% ipython --no-banner

In [1]: import numpy as np

In [2]: from numpy import linalg as LA

In [3]: np.set_printoptions(suppress=True, linewidth=200)

In [4]: def tidy(a):
   ...:     return np.round(a, 3) + 0
   ...: 

In [5]: X = np.array([[1.9, 1.5, -0.1, 0.6, -0.5, 1.5],
   ...:     [2.5, -0.3, 0.3, -1.4, -0.2, 1.3],
   ...:     [-0.4, -0.3, 0.2, 0.7, -2.3, -0.4],
   ...:     [1.3, 0.3, -1.9, 1.0, -0.5, 0.5]])

In [6]: tidy(LA.norm(X[1] - X[2]))
Out[6]: np.float64(4.487)

In [7]: tidy(LA.norm(X, "nuc"))
Out[7]: np.float64(10.601)

In [8]: tidy(LA.norm(X[1], 1)), tidy(LA.norm(X[1], np.inf))
Out[8]: (np.float64(6.0), np.float64(2.5))

In [9]: tidy(X[1] @ X[2])
Out[9]: np.float64(-1.89)

In [10]: tidy(LA.norm(X, axis=0))
Out[10]: array([3.422, 1.587, 1.936, 1.952, 2.415, 2.086])

In [11]: u, v = X[2], X[0]

In [12]: tidy(u @ v)
Out[12]: np.float64(-0.26)

In [13]: tidy(u @ u)
Out[13]: np.float64(6.23)

In [14]: pr = (u @ v) / (u @ u) * u

In [15]: tidy(LA.norm(u + v) ** 2 + LA.norm(u - v) ** 2)
Out[15]: np.float64(29.92)

In [16]: (v - pr) @ u
Out[16]: np.float64(0.0)

In [17]: tidy(v - pr)
Out[17]: array([ 1.883,  1.487, -0.092,  0.629, -0.596,  1.483])

In [18]: ang = np.radians(30)

In [19]: R = np.eye(6)

In [20]: R[1, 1] = R[3, 3] = np.cos(ang)

In [21]: R[1, 3], R[3, 1] = -np.sin(ang), np.sin(ang)

In [22]: tidy(R)
Out[22]: 
array([[ 1.   ,  0.   ,  0.   ,  0.   ,  0.   ,  0.   ],
       [ 0.   ,  0.866,  0.   , -0.5  ,  0.   ,  0.   ],
       [ 0.   ,  0.   ,  1.   ,  0.   ,  0.   ,  0.   ],
       [ 0.   ,  0.5  ,  0.   ,  0.866,  0.   ,  0.   ],
       [ 0.   ,  0.   ,  0.   ,  0.   ,  1.   ,  0.   ],
       [ 0.   ,  0.   ,  0.   ,  0.   ,  0.   ,  1.   ]])

In [23]: Y = X @ R.T

In [24]: np.allclose(X @ X.T, Y @ Y.T)
Out[24]: True

In [25]: tidy(np.abs(Y - X).max(axis=0))
Out[25]: array([0.  , 0.74, 0.  , 0.67, 0.  , 0.  ])

In [26]: tidy(LA.svd(X, compute_uv=False)), tidy(LA.svd(Y, compute_uv=False))
Out[26]: (array([4.146, 2.824, 2.141, 1.49 ]), array([4.146, 2.824, 2.141, 1.49 ]))

In [27]: tidy(Y)
Out[27]: 
array([[ 1.9  ,  0.999, -0.1  ,  1.27 , -0.5  ,  1.5  ],
       [ 2.5  ,  0.44 ,  0.3  , -1.362, -0.2  ,  1.3  ],
       [-0.4  , -0.61 ,  0.2  ,  0.456, -2.3  , -0.4  ],
       [ 1.3  , -0.24 , -1.9  ,  1.016, -0.5  ,  0.5  ]])

In [28]: np.allclose(LA.norm(X, axis=1), LA.norm(Y, axis=1))
Out[28]: True
